% python3 -q
>>> import numpy as np
>>> from numpy import linalg as LA
>>> np.set_printoptions(suppress=True, linewidth=200)
>>> u = np.array([3, 1, 2, 0])
>>> rng = np.random.default_rng(172776)
>>> W0 = np.outer(rng.normal(size=22), u) + 0.05 * rng.normal(size=(22, 4))
>>> W0.round(3)
array([[-2.12 , -0.759, -1.456, -0.008],
       [ 7.372,  2.499,  4.896,  0.012],
       [-4.297, -1.434, -2.857,  0.05 ],
       [ 1.011,  0.218,  0.637, -0.027],
       [-1.903, -0.595, -1.33 ,  0.034],
       [-4.813, -1.536, -3.348, -0.007],
       [ 1.761,  0.582,  1.14 ,  0.07 ],
       [ 1.241,  0.461,  0.831, -0.079],
       [ 3.907,  1.196,  2.471, -0.046],
       [ 4.282,  1.441,  2.927,  0.021],
       [ 0.62 ,  0.183,  0.446, -0.021],
       [-7.854, -2.615, -5.23 ,  0.042],
       [ 5.086,  1.648,  3.4  ,  0.047],
       [-1.673, -0.517, -1.038,  0.014],
       [ 1.499,  0.52 ,  0.992,  0.03 ],
       [ 2.122,  0.727,  1.411, -0.033],
       [ 3.195,  1.02 ,  2.207, -0.026],
       [ 0.924,  0.246,  0.702,  0.002],
       [-5.444, -1.763, -3.596,  0.123],
       [ 1.339,  0.551,  0.954,  0.006],
       [ 5.544,  1.789,  3.697, -0.009],
       [-4.452, -1.526, -3.013, -0.047]])
>>> C2 = np.cov(W0, rowvar=False)
>>> print(np.argsort(-W0.std(axis=0).round(6), kind="stable"))
[0 2 1 3]
>>> round(float(np.corrcoef(W0[:, 1], W0[:, 0])[0, 1]), 3)
0.999
>>> print(np.round(LA.eigvalsh(C2)[::-1], 3))
[24.563  0.003  0.003  0.001]
>>> C2.shape
(4, 4)
>>> np.argwhere(np.triu(np.abs(np.corrcoef(W0.T)) > 0.8, 1))
array([[0, 1],
       [0, 2],
       [1, 2]])
>>> m1 = np.loadtxt("a.csv", delimiter=",")
>>> m1
array([[-17.982,   0.021,  -5.976,   2.987],
       [ 40.019, -40.022,  19.977,  45.006],
       [ 30.015, -48.007,  18.009,  57.033],
       [ 56.961, -59.978,  29.014,  67.977],
       [ 21.012, -36.015,  13.005,  42.989]])
>>> left, sv, Vh = LA.svd(m1)
>>> np.argmax(sv[:-1] / (sv[1:] + 1e-6)) + 1
np.int64(2)
>>> Y = left[:, :2] @ np.diag(sv[:2]) @ Vh[:2]
>>> print(round(LA.norm(m1 - Y, 2), 3), round(sv[2], 3))
0.045 0.045
>>> np.round(np.abs(m1 - Y).max(), 3)
np.float64(0.028)
>>> LA.matrix_rank(Y)
np.int64(2)
>>> print(np.argsort(-LA.norm(m1, axis=0).round(6), kind="stable")[:3])
[3 1 0]
>>> round(LA.norm(m1, 2) / LA.norm(m1), 3)
np.float64(0.99)
>>> print(LA.matrix_rank(m1, rtol=0.1))
2
>>> C2 = m1.T @ m1
>>> print(np.round(LA.eigvalsh(C2)[::-1], 3))
[28274.624   564.292     0.002     0.001]
>>> (m1 @ m1.T).shape
(5, 5)
>>> np.round(np.diag(C2), 3)
array([ 6511.833,  8800.874,  1770.059, 11756.152])
>>> C2.round(3)
array([[  6511.833,  -7216.102,   3373.388,   8234.551],
       [ -7216.102,   8800.874,  -3872.78 , -10164.524],
       [  3373.388,  -3872.78 ,   1770.059,   4439.698],
       [  8234.551, -10164.524,   4439.698,  11756.152]])
>>> round(LA.norm(m1[4], 1), 3), round(float(LA.norm(m1[4], np.inf)), 3)
(np.float64(113.021), 42.989)
>>> np.round(LA.norm(m1, 1), 3), np.round(LA.norm(m1, np.inf), 3)
(np.float64(215.992), np.float64(213.93))
>>> np.round(LA.norm(m1[4] - m1[2]), 3)
np.float64(21.146)
>>> round(float(LA.norm(m1, "nuc")), 3)
191.973
>>> J = np.loadtxt("m.csv", delimiter=",")
>>> print(J.round(3))
[[ 0.932 -0.04  -0.219 -0.077  0.092]
 [-0.04   0.796 -0.132  0.29   0.243]
 [-0.219 -0.132  0.3   -0.236  0.298]
 [-0.077  0.29  -0.236  0.295 -0.249]
 [ 0.092  0.243  0.298 -0.249  0.677]]
>>> # projection: eigenvalues are 0 or 1
>>> x = np.array([1, 3, -2, -2, 1])
>>> np.round(np.eye(5) - J, 3)
array([[ 0.068,  0.04 ,  0.219,  0.077, -0.092],
       [ 0.04 ,  0.204,  0.132, -0.29 , -0.243],
       [ 0.219,  0.132,  0.7  ,  0.236, -0.298],
       [ 0.077, -0.29 ,  0.236,  0.705,  0.249],
       [-0.092, -0.243, -0.298,  0.249,  0.323]])
>>> print(np.round(LA.eigvalsh(2 * J - np.eye(5)), 3))
[-1. -1.  1.  1.  1.]
>>> left, sv, Vh = LA.svd(J)
>>> print(sv.round(3) + 0)
[1. 1. 1. 0. 0.]
>>> np.argmax(sv[:-1] / (sv[1:] + 1e-6)) + 1
np.int64(3)
>>> Y = left[:, :3] @ np.diag(sv[:3]) @ Vh[:3]
>>> print(round(LA.norm(J - Y, 2), 3), round(float(sv[3]), 3))
0.0 0.0
>>> LA.matrix_rank(Y)
np.int64(3)
>>> z = W0[:, 0] > np.median(W0[:, 0])
>>> u = W0[z].mean(axis=0) - W0[~z].mean(axis=0)
>>> np.argsort(-np.abs(u).round(6), kind="stable")
array([0, 2, 1, 3])
>>> ((W0 - W0.mean(axis=0)) @ u > 0).astype(int)
array([0, 1, 0, 1, 0, 0, 1, 1, 1, 1, 1, 0, 1, 0, 1, 1, 1, 1, 0, 1, 1, 0])
>>> z.astype(int)
array([0, 1, 0, 0, 0, 0, 1, 1, 1, 1, 0, 0, 1, 0, 1, 1, 1, 0, 0, 1, 1, 0])
>>> np.allclose(J[:-1].T @ LA.lstsq(J[:-1].T, J[-1])[0], J[-1])
True
>>> np.abs(np.diag(LA.qr(J)[1])) > 1e-9
array([ True,  True,  True, False, False])
>>> round(float(np.trace(LA.pinv(J) @ J)), 3)
3.0
>>> LA.lstsq(J[:-1].T, J[-1])[2]
np.int32(3)
>>> Y = J / np.sqrt((J ** 2).mean(axis=1, keepdims=True))
>>> LA.matrix_rank(Y) == LA.matrix_rank(J)
np.True_
>>> np.round(LA.norm(Y, axis=1), 3)
array([2.236, 2.236, 2.236, 2.236, 2.236])
>>> F = np.loadtxt("layer0.csv", delimiter=",")
>>> print(F.round(3))
[[-0.245  0.88  -0.406]
 [-0.92  -0.344 -0.19 ]
 [-0.307  0.327  0.894]]
>>> # keeps lengths
>>> x = np.array([-8, -1, -3])
>>> np.round(np.sort(np.abs(np.degrees(np.angle(LA.eigvals(F))))), 3)
array([  0.  , 110.34, 110.34])
>>> round(float(LA.norm(x)), 3), round(LA.norm(F @ x), 3)
(8.602, np.float64(8.602))
>>> left, sv, Vh = LA.svd(F, full_matrices=False)
>>> left.shape, sv.shape, Vh.shape
((3, 3), (3,), (3, 3))
>>> np.round(left.T @ left, 3) + 0
array([[1., 0., 0.],
       [0., 1., 0.],
       [0., 0., 1.]])
>>> round(np.sqrt((sv ** 2).sum()), 3), np.round(LA.norm(F), 3)
(np.float64(1.732), np.float64(1.732))
>>> Y = F / LA.norm(F, axis=1, keepdims=True)
>>> C2 = Y @ Y.T
>>> print(C2.round(3) + 0)
[[1. 0. 0.]
 [0. 1. 0.]
 [0. 0. 1.]]
>>> np.degrees(np.arccos(np.clip(C2[0, 1], -1, 1)))
np.float64(90.0)
>>> np.argwhere(np.triu(np.abs(C2) > 0.95, 1))
array([], shape=(0, 2), dtype=int64)
>>> C2[0].round(3) + 0
array([1., 0., 0.])
>>> np.round(LA.norm(Y, axis=1), 3)
array([1., 1., 1.])
>>> np.round(F.T @ F, 3) + 0
array([[1., 0., 0.],
       [0., 1., 0.],
       [0., 0., 1.]])
>>> np.round(LA.norm(F, axis=0), 3)
array([1., 1., 1.])
>>> np.round(LA.svd(F, compute_uv=False), 3)
array([1., 1., 1.])
>>> A = np.array([[-0.4, -0.2, -2.0],
...     [-1.3, 0.2, 0.7],
...     [0.6, 1.5, -0.5],
...     [-0.8, 0.3, -0.4],
...     [-0.7, 1.0, 0.5]])
>>> A
array([[-0.4, -0.2, -2. ],
       [-1.3,  0.2,  0.7],
       [ 0.6,  1.5, -0.5],
       [-0.8,  0.3, -0.4],
       [-0.7,  1. ,  0.5]])
>>> x = np.array([3, 0, 2])
>>> rhs = A @ x
>>> np.round(LA.pinv(A) @ A, 3) + 0
array([[1., 0., 0.],
       [0., 1., 0.],
       [0., 0., 1.]])
>>> np.round(LA.lstsq(A, rhs)[0], 3) + 0
array([3., 0., 2.])
>>> rhs = rhs + 0.3 * rng.normal(size=5)
>>> rhs.round(3)
array([-5.251, -2.724,  0.817, -3.315, -1.17 ])
>>> beta, *_ = LA.lstsq(A, rhs)
>>> [round(float(LA.norm(LA.solve(A.T @ A + lam * np.eye(3), A.T @ rhs))), 2) for lam in (0, 1, 10, 100)]
[3.72, 2.88, 0.96, 0.13]
>>> np.round(A.T @ (rhs - A @ beta), 3) + 0
array([0., 0., 0.])
>>> ang = np.radians(135)
>>> R = np.eye(3)
>>> R[0, 0] = R[1, 1] = np.cos(ang)
>>> R[0, 1], R[1, 0] = -np.sin(ang), np.sin(ang)
>>> print(R.round(3))
[[-0.707 -0.707  0.   ]
 [ 0.707 -0.707  0.   ]
 [ 0.     0.     1.   ]]
>>> Y = A @ R.T
>>> Y.round(3)
array([[ 0.424, -0.141, -2.   ],
       [ 0.778, -1.061,  0.7  ],
       [-1.485, -0.636, -0.5  ],
       [ 0.354, -0.778, -0.4  ],
       [-0.212, -1.202,  0.5  ]])
>>> np.round(LA.svd(A, compute_uv=False), 3), np.round(LA.svd(Y, compute_uv=False), 3)
(array([2.297, 1.873, 1.768]), array([2.297, 1.873, 1.768]))
>>> np.allclose(LA.norm(A, axis=1), LA.norm(Y, axis=1))
True
>>> E = np.loadtxt("block10.csv", delimiter=",")
>>> E
array([[ -0.968,  -1.707,  -5.001],
       [ -0.566,  -1.819,   0.574],
       [  0.816,  -2.915,  13.462],
       [ -0.719,   1.662,  -5.745],
       [  0.659,  -1.535,   0.471],
       [  0.457,  -1.463,  -4.197],
       [ -0.2  ,   0.063,   5.053],
       [  0.042,   1.436,   0.785],
       [  0.238,  -5.041, -13.216],
       [  0.18 ,   4.406,  -9.798],
       [ -0.206,  -0.625,  -9.768],
       [ -0.729,  -0.837,  -3.017],
       [  0.244,  -2.519,  19.105],
       [  0.183,   2.044, -11.932],
       [ -0.068,   3.88 ,  15.322],
       [ -0.129,  -0.369,   5.517],
       [ -0.32 ,   1.124,  -0.306],
       [ -0.584,   1.328,   2.092],
       [ -0.096,   1.326,  26.248],
       [  0.454,   4.959,  -7.165],
       [ -0.038,  -1.907,   0.569],
       [ -0.625,  -1.199,  15.734],
       [ -0.491,  -3.065,  -3.798],
       [ -0.284,  -0.348,  -3.39 ],
       [ -0.354,  -1.089,   8.101],
       [ -0.135,   1.925,  19.381]])
>>> # column 2 dominates
>>> Xc = (E - E.mean(axis=0)) / E.std(axis=0)
>>> np.round(Xc.std(axis=0), 3)
array([1., 1., 1.])
>>> np.argwhere(np.abs(Xc) > 2)
array([[ 2,  0],
       [ 8,  1],
       [18,  2],
       [19,  1]])
>>> beta = LA.lstsq(np.delete(Xc, 1, axis=1), Xc[:, 1])[0]
>>> np.abs(beta).argmax()
np.int64(0)
>>> np.round(1 - np.var(Xc[:, 1] - np.delete(Xc, 1, axis=1) @ beta), 3)
np.float64(0.001)
>>> beta.round(3)
array([0.022, 0.016])
>>> Xc = E - E.mean(axis=0)
>>> vecs = LA.svd(Xc)[2][:2]
>>> Y = Xc - Xc @ vecs.T @ vecs
>>> round(float(LA.norm(Y) / LA.norm(Xc)), 3)
0.041
>>> np.round((Xc @ vecs.T).std(axis=0), 3)
array([10.33 ,  2.356])
>>> np.round(Y.std(axis=0), 3)
array([0.439, 0.002, 0.001])
>>> P = E @ LA.solve(E.T @ E, E.T)
>>> LA.matrix_rank(np.eye(26) - P)
np.int64(23)
>>> np.round(P @ E[:, 0], 3)
array([-0.968, -0.566,  0.816, -0.719,  0.659,  0.457, -0.2  ,  0.042,  0.238,  0.18 , -0.206, -0.729,  0.244,  0.183, -0.068, -0.129, -0.32 , -0.584, -0.096,  0.454, -0.038, -0.625, -0.491, -0.284,
       -0.354, -0.135])
>>> round(float(np.trace(P)), 3)
3.0
>>> Y = E + rng.integers(-2, 3, (26, 2)) @ rng.integers(-2, 3, (2, 3))
>>> Y.round(3)
array([[ -4.968,  -3.707,  -3.001],
       [ -2.566,  -2.819,   2.574],
       [  4.816,  -0.915,   5.462],
       [  1.281,   2.662,  -9.745],
       [ -3.341,  -3.535,   6.471],
       [  0.457,  -1.463,  -8.197],
       [ -0.2  ,   0.063,   3.053],
       [  0.042,   1.436,   4.785],
       [ -1.762,  -6.041,  -9.216],
       [  2.18 ,   5.406, -15.798],
       [ -2.206,  -1.625,  -3.768],
       [  1.271,   0.163,  -1.017],
       [  2.244,  -1.519,  13.105],
       [  0.183,   2.044,  -7.932],
       [  3.932,   5.88 ,  11.322],
       [ -4.129,  -2.369,   7.517],
       [ -2.32 ,   0.124,   3.694],
       [ -4.584,  -0.672,   6.092],
       [ -2.096,   0.326,  26.248],
       [ -3.546,   2.959,  -1.165],
       [ -4.038,  -3.907,   4.569],
       [ -2.625,  -2.199,  19.734],
       [  1.509,  -2.065,  -7.798],
       [ -4.284,  -2.348,   2.61 ],
       [ -4.354,  -3.089,  16.101],
       [  3.865,   3.925,  13.381]])
>>> LA.matrix_rank(Y - E, tol=1e-8)
np.int64(2)
